>>> import numpy as np
>>> from numpy import linalg as LA
>>> np.set_printoptions(precision=2, suppress=True, linewidth=100)
>>> def rnd(a):
...     return np.round(a, 2) + 0
... 
>>> K = np.load("sample18.npy")
>>> K
array([[ 21,  -5, -13],
       [ -5,  15,  -2],
       [-13,  -2,  11]])
>>> rnd(LA.det(K[::-1]))
np.float64(-311.0)
>>> np.einsum("ii->", K)
np.int64(47)
>>> rnd(LA.eigvals(K).sum().real)
np.float64(47.0)
>>> r0 = np.array([6, 6, 9])
>>> np.correlate(K[2], K[0], "full")
array([ 169,   91, -406,  -97,  231])
>>> np.array([np.convolve(row, r0, "same") for row in K])
array([[  96,   81, -123],
       [  60,   33,  123],
       [ -90,  -63,   48]])
>>> np.convolve(K[2], r0)
array([-78, -90, -63,  48,  99])
>>> np.polyval(r0, K[2])
array([945,  21, 801])
>>> np.cross(K[2, :3], K[0, :3])
array([ 81,  62, 107])
>>> vals, evecs = LA.eigh(K)
>>> np.abs(evecs[:, -1]).round(6).argmax()
np.int64(0)
>>> rnd(np.abs(evecs[:, -1]))
array([0.83, 0.2 , 0.53])
>>> rnd(LA.eigvalsh(K @ K))
array([  0.41, 250.44, 932.15])
>>> (vals > 1e-8).sum(), (vals < -1e-8).sum()
(np.int64(3), np.int64(0))
>>> rnd(LA.eigvalsh(K + 4 * np.eye(3)))
array([ 4.64, 19.83, 34.53])
>>> rnd(evecs.T @ evecs)
array([[1., 0., 0.],
       [0., 1., 0.],
       [0., 0., 1.]])
>>> vals, evecs = LA.eigh(K)
>>> x0 = np.array([3, 1, 2])
>>> (np.sign(evecs[:, -1].round(6)) == np.sign(evecs[0, -1].round(6))).astype(int)
array([1, 0, 0])
>>> rnd(LA.eigvalsh(K[1:, 1:]))
array([10.17, 15.83])
>>> x0 @ K @ x0
np.int64(54)
>>> rnd(evecs * np.maximum(vals, 0) @ evecs.T)
array([[ 21.,  -5., -13.],
       [ -5.,  15.,  -2.],
       [-13.,  -2.,  11.]])
>>> mat = np.loadtxt("mat.csv", delimiter=",")
>>> rnd(mat)
array([[ 1.45, -0.13, -0.64, -0.51],
       [-0.13,  2.84, -0.23,  0.27],
       [-0.64, -0.23,  2.53,  0.15],
       [-0.51,  0.27,  0.15,  2.19]])
>>> mat.shape
(4, 4)
>>> rnd(LA.norm(mat))
np.float64(4.8)
>>> np.unravel_index(np.abs(mat).argmax(), mat.shape)
(np.int64(1), np.int64(1))
>>> rnd(LA.matrix_power(mat, 3))
array([[ 6.8 , -1.86, -8.56, -6.32],
       [-1.86, 23.95, -4.15,  5.35],
       [-8.56, -4.15, 19.46,  4.24],
       [-6.32,  5.35,  4.24, 12.79]])
>>> rnd(LA.det(mat))
np.float64(18.0)
>>> np.allclose(mat @ mat.T, mat.T @ mat)
True
>>> Y = mat / np.sqrt((mat ** 2).mean(axis=1, keepdims=True))
>>> rnd(LA.norm(Y, axis=1))
array([2., 2., 2., 2.])
>>> rnd(LA.eigvals(mat))
array([1.+0.j, 2.+0.j, 3.+0.j, 3.+0.j])
>>> rnd(np.einsum("ij,ji->", mat, mat))
np.float64(23.0)
>>> rnd(LA.det(2 * mat)), rnd(LA.det(mat))
(np.float64(288.0), np.float64(18.0))
>>> A = np.load("a.npy")
>>> A
array([[ 1,  1, -1],
       [-1,  8,  1],
       [ 2,  2,  9]])
>>> vals, evecs = LA.eig(A)
>>> rnd(np.sort(LA.eigvals(LA.inv(A))))
array([0.1 , 0.15, 0.66])
>>> rnd(np.sort(LA.eigvals(A.T)))
array([1.53, 6.51, 9.97])
>>> rnd(np.prod(vals))
np.float64(99.0)
>>> rnd(LA.norm(A))
np.float64(12.57)
>>> A.shape
(3, 3)
>>> np.count_nonzero(A)
np.int64(9)
>>> A - A[0]
array([[ 0,  0,  0],
       [-2,  7,  2],
       [ 1,  1, 10]])
>>> rnd(LA.svd(A, compute_uv=False))
array([10.16,  7.28,  1.34])
>>> LA.matrix_rank(A)
np.int64(3)
>>> rng = np.random.default_rng(6612)
>>> labels = rng.permutation(3)
>>> labels
array([1, 2, 0])
>>> Y = A[labels][:, labels]
>>> rnd(LA.det(Y)), rnd(LA.det(A[labels]))
(np.float64(99.0), np.float64(99.0))
>>> np.allclose(Y, A)
False
>>> np.trace(Y)
np.int64(18)
>>> np.diag(Y)
array([8, 9, 1])
>>> Y = np.array([[3, 1, 2], [3, 3, -3]])
>>> W2 = np.kron(Y, A)
>>> rnd(LA.norm(W2, 2)), rnd(LA.norm(Y, 2) * LA.norm(A, 2))
(np.float64(55.04), np.float64(55.04))
>>> hat = np.triu(np.array([[2, -3, 1], [-1, 2, 1], [3, 1, 0]]), 1) + np.eye(3)
>>> Y = hat @ A @ LA.inv(hat)
>>> Y
array([[ 6., -3.,  2.],
       [ 1., 13., -4.],
       [ 2.,  8., -1.]])
>>> hat @ A - A @ hat
array([[  5., -19.,   4.],
       [  2.,  -1.,   2.],
       [  0.,   6.,  -4.]])
>>> rnd(np.poly(Y))
array([  1., -18.,  90., -99.])
